>>> import numpy as np
>>> np.set_printoptions(suppress=True, linewidth=120)
>>> out = np.array([[4, -9], [-4, 0]])
>>> W2 = np.array([[2, 2, 0, 0, 0, 2],
...     [-1, -2, 1, -2, 0, 2],
...     [1, 0, 1, 0, -2, 0],
...     [1, -1, -2, -2, 0, -2],
...     [-2, 2, 0, 0, -1, 2],
...     [-1, 2, 2, 0, -2, 2]])
>>> A = np.block([[out, np.zeros((2, 6))], [np.zeros((6, 2)), W2]])
>>> print(A)
[[ 4. -9.  0.  0.  0.  0.  0.  0.]
 [-4.  0.  0.  0.  0.  0.  0.  0.]
 [ 0.  0.  2.  2.  0.  0.  0.  2.]
 [ 0.  0. -1. -2.  1. -2.  0.  2.]
 [ 0.  0.  1.  0.  1.  0. -2.  0.]
 [ 0.  0.  1. -1. -2. -2.  0. -2.]
 [ 0.  0. -2.  2.  0.  0. -1.  2.]
 [ 0.  0. -1.  2.  2.  0. -2.  2.]]
>>> A @ A
array([[ 52., -36.,   0.,   0.,   0.,   0.,   0.,   0.],
       [-16.,  36.,   0.,   0.,   0.,   0.,   0.,   0.],
       [  0.,   0.,   0.,   4.,   6.,  -4.,  -4.,  12.],
       [  0.,   0.,  -3.,   8.,   7.,   8.,  -6.,   2.],
       [  0.,   0.,   7.,  -2.,   1.,   0.,   0.,  -2.],
       [  0.,   0.,   1.,   2.,  -3.,   6.,   8.,   0.],
       [  0.,   0.,  -6.,  -6.,   6.,  -4.,  -3.,   2.],
       [  0.,   0.,   0.,  -6.,   8.,  -4.,  -6.,   2.]])
>>> x = np.array([-3, -2, 1, 1, -3, 2, -1, 1])
>>> h = np.maximum(A @ x, 0)
>>> print(A * (h > 1e-9)[:, None])
[[ 4. -9.  0.  0.  0.  0.  0.  0.]
 [-4.  0.  0.  0.  0.  0.  0.  0.]
 [ 0.  0.  2.  2.  0.  0.  0.  2.]
 [ 0.  0. -0. -0.  0. -0.  0.  0.]
 [ 0.  0.  0.  0.  0.  0. -0.  0.]
 [ 0.  0.  0. -0. -0. -0.  0. -0.]
 [ 0.  0. -2.  2.  0.  0. -1.  2.]
 [ 0.  0. -0.  0.  0.  0. -0.  0.]]
>>> h
array([ 6., 12.,  6.,  0.,  0.,  0.,  3.,  0.])
>>> A.T @ h
array([-24., -54.,   6.,  18.,   0.,   0.,  -3.,  18.])
>>> np.maximum(A @ x, 0) - np.maximum(-A @ x, 0)
array([ 6., 12.,  6., -8.,  0.,  0.,  3., -1.])
>>> arr = np.load("mat.npy")
>>> arr
array([[5, 4, 8, 3, 4, 3],
       [4, 5, 4, 8, 3, 4],
       [8, 4, 5, 4, 8, 3],
       [3, 8, 4, 5, 4, 8],
       [4, 3, 8, 4, 5, 4],
       [3, 4, 3, 8, 4, 5]])
>>> out = np.array([[4, 5], [5, 0], [2, 1], [4, 1], [-2, -5], [5, -2]])
>>> out.T @ arr.T
array([[ 75,  95,  77, 112,  73,  87],
       [ 10,   9,   3, -12,  -1,  -4]])
>>> np.linalg.matrix_rank(arr @ out)
np.int64(2)
>>> np.einsum("ik,kj->ij", arr, out)
array([[ 75,  10],
       [ 95,   9],
       [ 77,   3],
       [112, -12],
       [ 73,  -1],
       [ 87,  -4]])
>>> arr @ out
array([[ 75,  10],
       [ 95,   9],
       [ 77,   3],
       [112, -12],
       [ 73,  -1],
       [ 87,  -4]])
>>> evals, vecs = np.linalg.eigh(arr)
>>> x = np.array([0, 1, 2, 1, 0, 2])
>>> np.round(vecs * np.maximum(evals, 0) @ vecs.T, 2)
array([[5.95, 3.84, 6.48, 3.39, 4.94, 2.56],
       [3.84, 6.04, 3.9 , 6.37, 3.15, 4.94],
       [6.48, 3.9 , 7.58, 3.93, 6.37, 3.39],
       [3.39, 6.37, 3.93, 7.58, 3.9 , 6.48],
       [4.94, 3.15, 6.37, 3.9 , 6.04, 3.84],
       [2.56, 4.94, 3.39, 6.48, 3.84, 5.95]])
>>> x = np.array([2, -1, 1, 1, 2, 1])
>>> print(np.linalg.norm(arr @ x) <= np.linalg.norm(arr, 2) * np.linalg.norm(x) + 1e-9)
True
>>> print((arr @ x).argmax())
2
>>> np.sign((arr @ x).round(6))
array([1, 1, 1, 1, 1, 1])
>>> print(arr @ np.eye(6)[1])
[4. 5. 4. 8. 3. 4.]
>>> arr @ np.ones(6)
array([27., 28., 32., 32., 28., 27.])
>>> arr.reshape(-1, 2)
array([[5, 4],
       [8, 3],
       [4, 3],
       [4, 5],
       [4, 8],
       [3, 4],
       [8, 4],
       [5, 4],
       [8, 3],
       [3, 8],
       [4, 5],
       [4, 8],
       [4, 3],
       [8, 4],
       [5, 4],
       [3, 4],
       [3, 8],
       [4, 5]])
>>> arr.reshape(2, -1)
array([[5, 4, 8, 3, 4, 3, 4, 5, 4, 8, 3, 4, 8, 4, 5, 4, 8, 3],
       [3, 8, 4, 5, 4, 8, 4, 3, 8, 4, 5, 4, 3, 4, 3, 8, 4, 5]])
>>> T = arr.reshape(6, 2, -1)
>>> print(np.einsum("ihd,jhd->hij", T, T).shape)
(2, 6, 6)
>>> T[:, 0]
array([[5, 4, 8],
       [4, 5, 4],
       [8, 4, 5],
       [3, 8, 4],
       [4, 3, 8],
       [3, 4, 3]])
>>> X = np.array([[1.8, -0.7, 0.2, 0.2, 0.0, 0.0, 0.6],
...     [-0.51, -0.34, -0.03, -1.71, 2.13, -0.73, 0.66],
...     [0.1, 0.1, 0.2, -1.6, -0.8, -0.3, 0.4],
...     [-0.5, -0.3, 0.0, -1.7, 2.1, -0.7, 0.7],
...     [-0.7, 1.7, -1.7, -1.4, -1.2, -0.9, -0.4]])
>>> X
array([[ 1.8 , -0.7 ,  0.2 ,  0.2 ,  0.  ,  0.  ,  0.6 ],
       [-0.51, -0.34, -0.03, -1.71,  2.13, -0.73,  0.66],
       [ 0.1 ,  0.1 ,  0.2 , -1.6 , -0.8 , -0.3 ,  0.4 ],
       [-0.5 , -0.3 ,  0.  , -1.7 ,  2.1 , -0.7 ,  0.7 ],
       [-0.7 ,  1.7 , -1.7 , -1.4 , -1.2 , -0.9 , -0.4 ]])
>>> round(float(np.linalg.norm(X, 2) / np.linalg.norm(X)), 2)
0.71
>>> print(np.linalg.cond(X) > 100)
False
>>> left, sigma, VT = np.linalg.svd(X)
>>> print(sigma.round(2))
[4.23 3.56 1.97 1.14 0.05]
>>> np.argmax(sigma[:-1] / (sigma[1:] + 1e-6)) + 1
np.int64(4)
>>> out = left[:, :4] @ np.diag(sigma[:4]) @ VT[:4]
>>> np.linalg.matrix_rank(out)
np.int64(4)
>>> round(float(np.linalg.norm(X - out, 2)), 2), np.round(sigma[4], 2)
(0.05, np.float64(0.05))
>>> out.round(2) + 0
array([[ 1.8 , -0.7 ,  0.2 ,  0.2 ,  0.  ,  0.  ,  0.6 ],
       [-0.51, -0.32, -0.02, -1.71,  2.13, -0.72,  0.68],
       [ 0.1 ,  0.1 ,  0.2 , -1.6 , -0.8 , -0.3 ,  0.4 ],
       [-0.5 , -0.32, -0.01, -1.7 ,  2.1 , -0.71,  0.68],
       [-0.7 ,  1.7 , -1.7 , -1.4 , -1.2 , -0.9 , -0.4 ]])
>>> mat = np.array([[0, -2, 3], [0, 0, 3], [0, 0, 0]])
>>> rng = np.random.default_rng(45)
>>> out = mat + rng.integers(-2, 3, (3, 2)) @ rng.integers(-2, 3, (2, 3))
>>> out
array([[2, 2, 3],
       [1, 2, 3],
       [0, 0, 1]])
>>> out - mat
array([[2, 4, 0],
       [1, 2, 0],
       [0, 0, 1]])
>>> np.linalg.matrix_rank(out - mat, tol=1e-8)
np.int64(2)
>>> np.abs(out - mat).sum(axis=1)
array([6, 3, 1])
>>> np.linalg.matrix_rank(mat - mat[0, 0] * np.eye(3))
np.int64(2)
>>> print(np.round(np.sort(np.linalg.eigvals(mat)), 2))
[0. 0. 0.]
>>> round(float(np.linalg.norm(mat)), 2)
4.69
>>> print(np.unravel_index(np.abs(mat).argmax(), mat.shape))
(np.int64(0), np.int64(2))
>>> print(mat.shape)
(3, 3)
>>> mat[3]
Traceback (most recent call last):
  File "<python-input-57>", line 1, in <module>
    mat[3]
    ~~~^^^
IndexError: index 3 is out of bounds for axis 0 with size 3
>>> x = np.array([-1, 2, 2])
>>> h = np.maximum(mat @ x, 0)
>>> print(h)
[2 6 0]
>>> np.round(np.tanh(mat @ x), 2)
array([0.96, 1.  , 0.  ])
>>> proj = np.triu(np.array([[1, 0, 1], [0, 1, 2], [2, 1, 2]]), 1) + np.eye(3)
>>> out = proj @ mat @ np.linalg.inv(proj)
>>> print(out)
[[ 0. -2.  7.]
 [ 0.  0.  3.]
 [ 0.  0.  0.]]
>>> round(float(np.linalg.det(out)), 2)
0.0
>>> np.trace(out), np.trace(mat)
(np.float64(0.0), np.int64(0))
>>> np.linalg.matrix_rank(out)
np.int64(2)
>>> np.poly(out)
array([1., 0., 0., 0.])
>>> M = np.load("out2.npy")
>>> M
array([[-5, -2,  5],
       [ 2,  0, -5],
       [ 3,  0, -3],
       [ 1,  0, -1],
       [ 0, -5,  1],
       [ 5, -3,  2],
       [ 3, -5,  4],
       [ 2,  0,  1]])
>>> proj = M @ np.linalg.solve(M.T @ M, M.T)
>>> np.round(proj @ M[:, 0], 2) + 0
array([-5.,  2.,  3.,  1.,  0.,  5.,  3.,  2.])
>>> np.linalg.matrix_rank(np.eye(8) - proj)
np.int64(5)
>>> np.trace(proj)
np.float64(3.0)
>>> np.round((np.eye(8) - proj) @ M, 2) + 0
array([[0., 0., 0.],
       [0., 0., 0.],
       [0., 0., 0.],
       [0., 0., 0.],
       [0., 0., 0.],
       [0., 0., 0.],
       [0., 0., 0.],
       [0., 0., 0.]])
>>> np.allclose(proj @ proj, proj)
True
>>> x = np.array([0, 2, 0])
>>> rhs = M @ x
>>> np.round(np.linalg.lstsq(M, rhs)[0], 2) + 0
array([0., 2., 0.])
>>> np.round(np.linalg.solve(M.T @ M, M.T @ rhs), 2) + 0
array([0., 2., 0.])
>>> rhs
array([ -4,   0,   0,   0, -10,  -6, -10,   0])
>>> np.round(np.linalg.pinv(M) @ M, 2) + 0
array([[1., 0., 0.],
       [0., 1., 0.],
       [0., 0., 1.]])
>>> rhs = rhs + 0.1 * rng.normal(size=8)
>>> rhs.round(2)
array([ -3.95,   0.07,  -0.09,   0.05, -10.  ,  -6.06, -10.07,  -0.02])
>>> coef, *_ = np.linalg.lstsq(M, rhs)
>>> coef.round(2)
array([-0.02,  2.  , -0.01])
>>> np.round(np.linalg.norm(rhs - M @ coef), 2)
np.float64(0.11)
>>> coef.round()
array([-0.,  2., -0.])
>>> np.round(M.T @ (rhs - M @ coef), 2) + 0
array([0., 0., 0.])
>>> left, sigma, VT = np.linalg.svd(M, full_matrices=False)
>>> np.round(VT @ VT.T, 2) + 0
array([[1., 0., 0.],
       [0., 1., 0.],
       [0., 0., 1.]])
>>> np.round(np.cumsum(sigma ** 2) / np.sum(sigma ** 2), 2)
array([0.52, 0.92, 1.  ])
>>> np.round(left.T @ left, 2) + 0
array([[1., 0., 0.],
       [0., 1., 0.],
       [0., 0., 1.]])
>>> np.round(left.T @ M @ VT.T, 2) + 0
array([[10.73,  0.  ,  0.  ],
       [ 0.  ,  9.5 ,  0.  ],
       [ 0.  ,  0.  ,  4.09]])
>>> print(np.abs(left[:, 0]).round(6).argmax())
0
>>> Q, vecs = np.linalg.qr(M[:, :1])[0], np.linalg.qr(M[:, 1:])[0]
>>> sigma = np.linalg.svd(Q.T @ vecs, compute_uv=False)
>>> sigma.round(2)
array([0.6])
>>> F = np.load("a.npy")
>>> print(F)
[[-1  0  0  0  0]
 [ 0  2  0  0  0]
 [ 0  0  2  0  0]
 [ 0  0  0 -2  0]
 [ 0  0  0  0  1]]
>>> u = np.array([2, 1])
>>> np.array([np.convolve(row, u, "same") for row in mat])
array([[ 0, -4,  4],
       [ 0,  0,  6],
       [ 0,  0,  0]])
>>> np.convolve(mat[2], u)
array([0, 0, 0, 0])
>>> left, sigma, VT = np.linalg.svd(mat)
>>> print(sigma.round(2))
[4.5  1.33 0.  ]
>>> out = left[:, :2] @ np.diag(sigma[:2]) @ VT[:2]
>>> round(np.abs(mat - out).max(), 2)
np.float64(0.0)
>>> m1 = np.load("w.npy")
>>> m1
array([[-4,  0, -4,  0],
       [-6, -2, -6, -2],
       [-2,  0, -6,  0],
       [-3, -1, -9, -3]])
>>> x = np.array([9, 1, 6, 1])
>>> h = np.maximum(m1 @ x, 0)
>>> m1 * (h > 1e-9)[:, None]
array([[0, 0, 0, 0],
       [0, 0, 0, 0],
       [0, 0, 0, 0],
       [0, 0, 0, 0]])
>>> np.flatnonzero(h > 1e-9)
array([], dtype=int64)
>>> np.maximum(m1 @ (3 * x), 0)
array([0, 0, 0, 0])
>>> labels = rng.permutation(4)
>>> labels
array([0, 2, 1, 3])
>>> out = m1[labels][:, labels]
>>> np.round(np.linalg.det(out), 2), round(float(np.linalg.det(m1[labels])), 2)
(np.float64(64.0), -64.0)
>>> np.allclose(out, m1)
False
>>> out = m1 + rng.integers(-2, 3, (4, 1)) @ rng.integers(-2, 3, (1, 4))
>>> out
array([[-4,  0, -4,  0],
       [-6, -2, -6, -2],
       [ 2, -2, -4,  4],
       [-1, -2, -8, -1]])
>>> out - m1
array([[ 0,  0,  0,  0],
       [ 0,  0,  0,  0],
       [ 4, -2,  2,  4],
       [ 2, -1,  1,  2]])
>>> np.abs(out - m1).sum(axis=1)
array([ 0,  0, 12,  6])
>>> np.round(np.linalg.svd(out - m1, compute_uv=False), 2) + 0
array([7.07, 0.  , 0.  , 0.  ])
>>> np.linalg.matrix_rank(out - m1, tol=1e-8)
np.int64(1)
>>> out = m1 / np.linalg.norm(m1, axis=1, keepdims=True)
>>> G = out @ out.T
>>> round(np.degrees(np.arccos(np.clip(G[1, 0], -1, 1))), 2)
np.float64(18.43)
>>> (np.abs(G) > 0.9).astype(int)
array([[1, 1, 0, 0],
       [1, 1, 0, 0],
       [0, 0, 1, 1],
       [0, 0, 1, 1]])
>>> G.round(2)
array([[1.  , 0.95, 0.89, 0.85],
       [0.95, 1.  , 0.85, 0.89],
       [0.89, 0.85, 1.  , 0.95],
       [0.85, 0.89, 0.95, 1.  ]])
>>> np.round(np.linalg.norm(out, axis=1), 2)
array([1., 1., 1., 1.])
>>> np.argwhere(np.triu(np.abs(G) > 0.95, 1))
array([], shape=(0, 2), dtype=int64)
